$ python3 -q
>>> import numpy as np
>>> np.set_printoptions(precision=3, suppress=True, linewidth=100, sign=" ")
>>> rnd = lambda a: np.round(a, 3) + 0
>>> X = np.load("data.npy")
>>> X
array([[ 2.,  3.,  0.,  0.,  0.],
       [ 3.,  3.,  3.,  0.,  0.],
       [ 0.,  3.,  3.,  3.,  0.],
       [ 0.,  0.,  3.,  3.,  3.],
       [ 0.,  0.,  0.,  3.,  2.]])
>>> A2 = X / np.sqrt((X ** 2).mean(axis=1, keepdims=True))
>>> X - X.mean(axis=1, keepdims=True)
array([[ 1. ,  2. , -1. , -1. , -1. ],
       [ 1.2,  1.2,  1.2, -1.8, -1.8],
       [-1.8,  1.2,  1.2,  1.2, -1.8],
       [-1.8, -1.8,  1.2,  1.2,  1.2],
       [-1. , -1. , -1. ,  2. ,  1. ]])
>>> rnd(A2[1])
array([ 1.291,  1.291,  1.291,  0.   ,  0.   ])
>>> ev, evecs = np.linalg.eig(X)
>>> rnd(np.sort(np.linalg.eigvals(np.linalg.inv(X))))
array([-1.847, -0.418,  0.124,  0.18 ,  0.428])
>>> rnd(np.sort(np.linalg.eigvals(X @ X)))
array([  0.293,   5.47 ,   5.711,  30.707,  64.819])
>>> np.prod(ev)
np.float64(135.0)
>>> rnd(np.sort(np.linalg.eigvals(X.T)))
array([-2.39 , -0.541,  2.339,  5.541,  8.051])
>>> ev, evecs = np.linalg.eigh(X)
>>> np.unique(ev.round(6) + 0, return_counts=True)[1]
array([ 1,  1,  1,  1,  1])
>>> rnd(np.abs(evecs[:, -1]))
array([ 0.251,  0.506,  0.601,  0.506,  0.251])
>>> np.abs(evecs[:, -1]).round(6).argmax()
np.int64(2)
>>> rnd(ev)
array([-2.39 , -0.541,  2.339,  5.541,  8.051])
>>> m1 = np.array([[6.0, 2.0, -2.0, -3.0],
...     [2.0, 9.0, -4.0, -6.0],
...     [-2.0, -4.0, 9.0, 6.0],
...     [-3.0, -6.0, 6.0, 14.0]])
>>> ev, evecs = np.linalg.eigh(m1)
>>> x0 = np.array([1, 0, 1, 1])
>>> rnd(evecs * np.sqrt(ev) @ evecs.T)
array([[ 2.378,  0.284, -0.284, -0.427],
       [ 0.284,  2.805, -0.569, -0.853],
       [-0.284, -0.569,  2.805,  0.853],
       [-0.427, -0.853,  0.853,  3.516]])
>>> x0 @ m1 @ x0
np.float64(31.0)
>>> (np.sign(evecs[:, -1].round(6)) == np.sign(evecs[0, -1].round(6))).astype(int)
array([ 1,  1,  0,  0])
>>> rnd(evecs * np.maximum(ev, 0) @ evecs.T)
array([[ 6.,  2., -2., -3.],
       [ 2.,  9., -4., -6.],
       [-2., -4.,  9.,  6.],
       [-3., -6.,  6., 14.]])
>>> arr = np.load("run5.npy")
>>> arr
array([[ -3.,   7.,   4.,  -8.],
       [-36.,  26.,   0., -18.],
       [  8.,  -7.,   1.,   8.],
       [-32.,  13.,  -8.,  -3.]])
>>> rnd(np.sort(np.abs(np.linalg.eigvals(arr))))
array([ 1.,  5.,  8.,  9.])
>>> np.allclose(arr @ arr.T, arr.T @ arr)
False
>>> np.allclose(arr, arr.T)
False
>>> w1 = np.array([[2, 1], [2, 1], [2, 0], [0, 2]])
>>> beta = np.array([2, -3])
>>> H = np.maximum(arr @ w1 + beta, 0)
>>> (H > 0).mean(axis=0)
array([ 0.5 ,  0.25])
>>> np.linalg.matrix_rank(H)
np.int64(2)
>>> (H > 0).astype(int)
array([[ 1,  0],
       [ 0,  0],
       [ 1,  1],
       [ 0,  0]])
>>> C = np.array([[2, -2], [-1, -3]])
>>> (H @ C).round(6).argmax(axis=1)
array([ 0,  0,  0,  0])
>>> w1 @ C
array([[ 3, -7],
       [ 3, -7],
       [ 4, -4],
       [-2, -6]])
>>> A2 = np.linalg.inv(arr)
>>> np.allclose(A2, arr.T)
False
>>> rnd(np.linalg.det(arr) * A2)
array([[ 812., -415.,   32.,  410.],
       [1620., -855.,    0.,  810.],
       [-884.,  415., -104., -410.],
       [ 716., -385.,  -64.,  350.]])
>>> u = np.array([-1, -1, 1, 1])
>>> A2 = arr + np.outer(u, np.eye(4)[1])
>>> np.linalg.matrix_rank(A2 - arr)
np.int64(1)
>>> A2
array([[ -3.,   6.,   4.,  -8.],
       [-36.,  25.,   0., -18.],
       [  8.,  -6.,   1.,   8.],
       [-32.,  14.,  -8.,  -3.]])
>>> np.linalg.matrix_rank(np.linalg.inv(A2) - np.linalg.inv(arr), tol=1e-8)
np.int64(1)
>>> w1 = np.array([[3, 1, 0, 0, 2, 2],
...     [3, 1, 1, 0, 2, 3],
...     [3, 0, 0, 2, 2, 2],
...     [3, 1, 1, 0, 0, 2]])
>>> beta = np.array([3, -2, -3, 2, -1, -3])
>>> H = np.maximum(A2 @ w1 + beta, 0)
>>> (H > 0).mean(axis=0)
array([ 0.25,  0.25,  0.5 ,  0.75,  0.5 ,  0.5 ])
>>> H
array([[  0.,   0.,   0.,  10.,  13.,   1.],
       [  0.,   0.,   4.,   2.,   0.,   0.],
       [ 36.,   8.,   0.,   4.,   5.,  13.],
       [  0.,   0.,   8.,   0.,   0.,   0.]])
>>> (H > 0).astype(int)
array([[ 0,  0,  0,  1,  1,  1],
       [ 0,  0,  1,  1,  0,  0],
       [ 1,  1,  0,  1,  1,  1],
       [ 0,  0,  1,  0,  0,  0]])
>>> C = np.array([[2, 0], [5, 3], [2, 2], [2, 3], [4, 5], [4, 5]])
>>> (H @ C).round(6).argmax(axis=1)
array([ 1,  1,  0,  0])
